% python3 -q
>>> import numpy as np
>>> import numpy.linalg as la
>>> np.set_printoptions(precision=1, suppress=True, linewidth=160, sign=" ")
>>> feats = np.loadtxt("mat.csv", delimiter=",")
>>> feats
array([[-2.,  2.,  1.,  0.,  2., -1., -2.,  2.,  2., -2., -1., -2.,  2.,  2., -2.,  1.],
       [ 0.,  0.,  0.,  0.,  0.,  0.,  0.,  0.,  0.,  0.,  0.,  0.,  0.,  0.,  0.,  0.],
       [-4.,  4.,  2.,  0.,  4., -2., -4.,  4.,  4., -4., -2., -4.,  4.,  4., -4.,  2.],
       [-6.,  6.,  3.,  0.,  6., -3., -6.,  6.,  6., -6., -3., -6.,  6.,  6., -6.,  3.],
       [-2.,  2.,  1.,  0.,  2., -1., -2.,  2.,  2., -2., -1., -2.,  2.,  2., -2.,  1.],
       [-4.,  4.,  2.,  0.,  4., -2., -4.,  4.,  4., -4., -2., -4.,  4.,  4., -4.,  2.],
       [-4.,  4.,  2.,  0.,  4., -2., -4.,  4.,  4., -4., -2., -4.,  4.,  4., -4.,  2.],
       [-4.,  4.,  2.,  0.,  4., -2., -4.,  4.,  4., -4., -2., -4.,  4.,  4., -4.,  2.],
       [-2.,  2.,  1.,  0.,  2., -1., -2.,  2.,  2., -2., -1., -2.,  2.,  2., -2.,  1.],
       [ 0.,  0.,  0.,  0.,  0.,  0.,  0.,  0.,  0.,  0.,  0.,  0.,  0.,  0.,  0.,  0.],
       [-4.,  4.,  2.,  0.,  4., -2., -4.,  4.,  4., -4., -2., -4.,  4.,  4., -4.,  2.],
       [-4.,  4.,  2.,  0.,  4., -2., -4.,  4.,  4., -4., -2., -4.,  4.,  4., -4.,  2.],
       [-6.,  6.,  3.,  0.,  6., -3., -6.,  6.,  6., -6., -3., -6.,  6.,  6., -6.,  3.]])
>>> # rows 0 and 4 are equal
>>> left, sig, Vh = la.svd(feats, full_matrices=False)
>>> np.round(np.sqrt((sig ** 2).sum()), 1), round(la.norm(feats), 1)
(np.float64(46.5), np.float64(46.5))
>>> np.abs(left[:, 0]).round(6).argmax()
np.int64(3)
>>> (sig > 1e-8).sum()
np.int64(1)
>>> left, sig, Vh = la.svd(feats)
>>> evecs = Vh[:(sig > 1e-8).sum()]
>>> rng = np.random.default_rng(591)
>>> vec = feats[2] + 4 * feats[7] + rng.integers(2) * np.eye(16)[6]
>>> vec
array([-20.,  20.,  10.,   0.,  20., -10., -20.,  20.,  20., -20., -10., -20.,  20.,  20., -20.,  10.])
>>> round(float(la.norm(vec - evecs.T @ evecs @ vec)), 1)
0.0
>>> print(np.round(np.diag(evecs.T @ evecs), 1) + 0)
[ 0.1  0.1  0.   0.   0.1  0.   0.1  0.1  0.1  0.1  0.   0.1  0.1  0.1  0.1  0. ]
